% python3 -q
>>> import numpy as np
>>> import numpy.linalg as la
>>> np.set_printoptions(precision=2, suppress=True, linewidth=100, legacy="1.25")
>>> A = np.load("a.npy")
>>> print(A)
[[ 0  0  0  0]
 [ 3 -3 -2  2]
 [ 0  0  0  0]
 [-2 -1  2  3]
 [ 3 -3 -2  2]
 [ 1  2  2 -1]
 [-1  1  4  2]
 [-2 -1  2  3]
 [-2 -1  2  3]
 [-2 -1  2  3]
 [ 1  2  2 -1]
 [ 3 -3 -2  2]
 [ 0  0  0  0]
 [ 4 -1  0  1]
 [-2 -1  2  3]
 [ 0  0  0  0]
 [-3 -3  2  3]
 [ 1  2  2 -1]
 [ 3 -3 -2  2]
 [ 0  0  0  0]
 [ 3 -3 -2  2]
 [ 0  0  0  0]
 [-2 -1  2  3]]
>>> def softmax(z):
...     e = np.exp(z - z.max(axis=-1, keepdims=True))
...     return e / e.sum(axis=-1, keepdims=True)
... 
>>> print(softmax(A).sum(axis=1))
[1. 1. 1. 1. 1. 1. 1. 1. 1. 1. 1. 1. 1. 1. 1. 1. 1. 1. 1. 1. 1. 1. 1.]
>>> print(softmax(A[21]))
[0.25 0.25 0.25 0.25]
>>> scores = A @ A.T / np.sqrt(4)
>>> print(softmax(scores)[21] @ A)
[ 0.26 -0.78  0.61  1.35]
>>> labels = A[:, 1] > np.median(A[:, 1])
>>> u = A[labels].mean(axis=0) - A[~labels].mean(axis=0)
>>> print(u)
[-0.11  2.62  0.69 -2.56]
>>> print(np.argsort(-np.abs(u).round(6), kind="stable"))
[1 3 2 0]
>>> print(labels.astype(int))
[1 0 1 0 0 1 1 0 0 0 1 0 1 0 0 1 0 1 0 1 0 1 0]
>>> M2 = np.c_[A[:, :2] @ np.array([[2, 0], [-3, 2]]), np.array([0, 0, -2, 2, -2, 0, 0, 1, 1, 0, 0, -1, 1, 1, -2, -3, -1, -1, 1, 1, -1, 3, 1])]
>>> print(M2)
[[ 0  0  0]
 [15 -6  0]
 [ 0  0 -2]
 [-1 -2  2]
 [15 -6 -2]
 [-4  4  0]
 [-5  2  0]
 [-1 -2  1]
 [-1 -2  1]
 [-1 -2  0]
 [-4  4  0]
 [15 -6 -1]
 [ 0  0  1]
 [11 -2  1]
 [-1 -2 -2]
 [ 0  0 -3]
 [ 3 -6 -1]
 [-4  4 -1]
 [15 -6  1]
 [ 0  0  1]
 [15 -6 -1]
 [ 0  0  3]
 [-1 -2  1]]
>>> print(np.round(la.lstsq(A, M2[:, 0])[0], 2) + 0)
[ 2. -3.  0.  0.]
>>> print(la.norm(la.qr(A)[0].T @ M2, axis=0) ** 2 / ((M2 ** 2).sum(axis=0) + 1e-12))
[1.   1.   0.07]
>>> Q, Rm = la.qr(A)
>>> print(np.round(np.trace(Q @ Q.T), 2))
4.0
>>> print(np.abs(np.diag(Rm)))
[9.9  8.28 6.22 2.15]
>>> print(np.round(Q.T @ Q, 2) + 0)
[[1. 0. 0. 0.]
 [0. 1. 0. 0.]
 [0. 0. 1. 0.]
 [0. 0. 0. 1.]]
>>> print(Rm)
[[-9.9   2.32  5.86  1.62]
 [ 0.    8.28  1.74 -7.94]
 [ 0.    0.   -6.22 -4.56]
 [ 0.    0.    0.   -2.15]]
>>> print(np.round(Q @ Rm, 2) + 0)
[[ 0.  0.  0.  0.]
 [ 3. -3. -2.  2.]
 [ 0.  0.  0.  0.]
 [-2. -1.  2.  3.]
 [ 3. -3. -2.  2.]
 [ 1.  2.  2. -1.]
 [-1.  1.  4.  2.]
 [-2. -1.  2.  3.]
 [-2. -1.  2.  3.]
 [-2. -1.  2.  3.]
 [ 1.  2.  2. -1.]
 [ 3. -3. -2.  2.]
 [ 0.  0.  0.  0.]
 [ 4. -1.  0.  1.]
 [-2. -1.  2.  3.]
 [ 0.  0.  0.  0.]
 [-3. -3.  2.  3.]
 [ 1.  2.  2. -1.]
 [ 3. -3. -2.  2.]
 [ 0.  0.  0.  0.]
 [ 3. -3. -2.  2.]
 [ 0.  0.  0.  0.]
 [-2. -1.  2.  3.]]
>>> print(round(float(abs(Rm[0, 0])), 2), np.round(la.norm(A[:, 0]), 2))
9.9 9.9
>>> print(Q.shape, Rm.shape)
(23, 4) (4, 4)
>>> print(np.allclose(Rm.T @ Rm, A.T @ A))
True
>>> x = np.array([-1, -2, 0, 0])
>>> h = np.maximum(A @ x, 0)
>>> print(np.tanh(A @ x))
[ 0.    1.    0.    1.    1.   -1.   -0.76  1.    1.    1.   -1.    1.    0.   -0.96  1.    0.
  1.   -1.    1.    0.    1.    0.    1.  ]
>>> print(np.maximum(A @ (3 * x), 0))
[ 0  9  0 12  9  0  0 12 12 12  0  9  0  0 12  0 27  0  9  0  9  0 12]
>>> print(A * (h > 1e-9)[:, None])
[[ 0  0  0  0]
 [ 3 -3 -2  2]
 [ 0  0  0  0]
 [-2 -1  2  3]
 [ 3 -3 -2  2]
 [ 0  0  0  0]
 [ 0  0  0  0]
 [-2 -1  2  3]
 [-2 -1  2  3]
 [-2 -1  2  3]
 [ 0  0  0  0]
 [ 3 -3 -2  2]
 [ 0  0  0  0]
 [ 0  0  0  0]
 [-2 -1  2  3]
 [ 0  0  0  0]
 [-3 -3  2  3]
 [ 0  0  0  0]
 [ 3 -3 -2  2]
 [ 0  0  0  0]
 [ 3 -3 -2  2]
 [ 0  0  0  0]
 [-2 -1  2  3]]
>>> print(np.maximum(A @ x, 0) - np.maximum(-A @ x, 0))
[ 0  3  0  4  3 -5 -1  4  4  4 -5  3  0 -2  4  0  9 -5  3  0  3  0  4]
>>> data = np.loadtxt("dump.csv", delimiter=",")
>>> print(data)
[[ 3.  0.  0.]
 [ 0.  2.  2.]
 [ 3. -6. -6.]]
>>> t = np.radians(30)
>>> Rm = np.eye(3)
>>> Rm[0, 0] = Rm[2, 2] = np.cos(t)
>>> Rm[0, 2], Rm[2, 0] = -np.sin(t), np.sin(t)
>>> print(Rm)
[[ 0.87  0.   -0.5 ]
 [ 0.    1.    0.  ]
 [ 0.5   0.    0.87]]
>>> M2 = data @ Rm.T
>>> print(round(la.det(Rm), 2), np.round(np.trace(Rm), 2))
1.0 2.73
>>> print(np.allclose(data @ data.T, M2 @ M2.T))
True
>>> print(np.round(la.svd(data, compute_uv=False), 2) + 0, np.round(la.svd(M2, compute_uv=False), 2) + 0)
[9.44 2.98 0.  ] [9.44 2.98 0.  ]
>>> print([round(float(x), 2) for x in la.svd(data, compute_uv=False)[:3]])
[9.44, 2.98, 0.0]
>>> print(la.cond(data) > 100)
True
>>> print(round(la.norm(data, 2) / la.norm(data), 2))
0.95
>>> print(np.argsort(-la.norm(data, axis=0).round(6), kind="stable")[:3])
[1 2 0]
